$ ipython --no-banner

In [1]: import numpy as np

In [2]: np.set_printoptions(precision=3, suppress=True, linewidth=120)

In [3]: X = np.loadtxt("sample4.csv", delimiter=",")

In [4]: X
Out[4]: 
array([[ 5.,  5.,  5.,  5.,  5.,  5.,  5.,  5.,  5.,  5.],
       [ 5., 10., 10., 10., 10., 10., 10., 10., 10., 10.],
       [ 5., 10., 15., 15., 15., 15., 15., 15., 15., 15.],
       [ 5., 10., 15., 20., 20., 20., 20., 20., 20., 20.],
       [ 5., 10., 15., 20., 25., 25., 25., 25., 25., 25.],
       [ 5., 10., 15., 20., 25., 30., 30., 30., 30., 30.],
       [ 5., 10., 15., 20., 25., 30., 35., 35., 35., 35.],
       [ 5., 10., 15., 20., 25., 30., 35., 40., 40., 40.],
       [ 5., 10., 15., 20., 25., 30., 35., 40., 45., 45.],
       [ 5., 10., 15., 20., 25., 30., 35., 40., 45., 50.]])

In [5]: rng = np.random.default_rng(23122)

In [6]: z = rng.permutation(10)

In [7]: B = X[:, z] * rng.choice([-1, 1], 10)

In [8]: B
Out[8]: 
array([[  5.,  -5.,   5.,   5.,  -5.,  -5.,  -5.,   5.,  -5.,  -5.],
       [ 10., -10.,  10.,  10., -10., -10.,  -5.,  10., -10., -10.],
       [ 10., -15.,  15.,  15., -15., -15.,  -5.,  15., -15., -15.],
       [ 10., -20.,  15.,  20., -20., -20.,  -5.,  20., -20., -20.],
       [ 10., -25.,  15.,  20., -25., -25.,  -5.,  25., -25., -25.],
       [ 10., -25.,  15.,  20., -30., -30.,  -5.,  30., -30., -30.],
       [ 10., -25.,  15.,  20., -35., -30.,  -5.,  35., -35., -35.],
       [ 10., -25.,  15.,  20., -35., -30.,  -5.,  40., -40., -40.],
       [ 10., -25.,  15.,  20., -35., -30.,  -5.,  40., -45., -45.],
       [ 10., -25.,  15.,  20., -35., -30.,  -5.,  40., -45., -50.]])

In [9]: Uu, _, VT = np.linalg.svd(X.T @ B)

In [10]: np.round(np.linalg.lstsq(X, B)[0], 3) + 0
Out[10]: 
array([[ 0.,  0.,  0.,  0.,  0.,  0., -1.,  0.,  0.,  0.],
       [ 1.,  0.,  0.,  0.,  0.,  0.,  0.,  0.,  0.,  0.],
       [ 0.,  0.,  1.,  0.,  0.,  0.,  0.,  0.,  0.,  0.],
       [ 0.,  0.,  0.,  1.,  0.,  0.,  0.,  0.,  0.,  0.],
       [ 0., -1.,  0.,  0.,  0.,  0.,  0.,  0.,  0.,  0.],
       [ 0.,  0.,  0.,  0.,  0., -1.,  0.,  0.,  0.,  0.],
       [ 0.,  0.,  0.,  0., -1.,  0.,  0.,  0.,  0.,  0.],
       [ 0.,  0.,  0.,  0.,  0.,  0.,  0.,  1.,  0.,  0.],
       [ 0.,  0.,  0.,  0.,  0.,  0.,  0.,  0., -1.,  0.],
       [ 0.,  0.,  0.,  0.,  0.,  0.,  0.,  0.,  0., -1.]])

In [11]: z
Out[11]: array([1, 4, 2, 3, 6, 5, 0, 7, 8, 9])

In [12]: np.round(Uu @ VT, 3) + 0
Out[12]: 
array([[ 0.,  0.,  0.,  0.,  0.,  0., -1.,  0.,  0.,  0.],
       [ 1.,  0.,  0.,  0.,  0.,  0.,  0.,  0.,  0.,  0.],
       [ 0.,  0.,  1.,  0.,  0.,  0.,  0.,  0.,  0.,  0.],
       [ 0.,  0.,  0.,  1.,  0.,  0.,  0.,  0.,  0.,  0.],
       [ 0., -1.,  0.,  0.,  0.,  0.,  0.,  0.,  0.,  0.],
       [ 0.,  0.,  0.,  0.,  0., -1.,  0.,  0.,  0.,  0.],
       [ 0.,  0.,  0.,  0., -1.,  0.,  0.,  0.,  0.,  0.],
       [ 0.,  0.,  0.,  0.,  0.,  0.,  0.,  1.,  0.,  0.],
       [ 0.,  0.,  0.,  0.,  0.,  0.,  0.,  0., -1.,  0.],
       [ 0.,  0.,  0.,  0.,  0.,  0.,  0.,  0.,  0., -1.]])
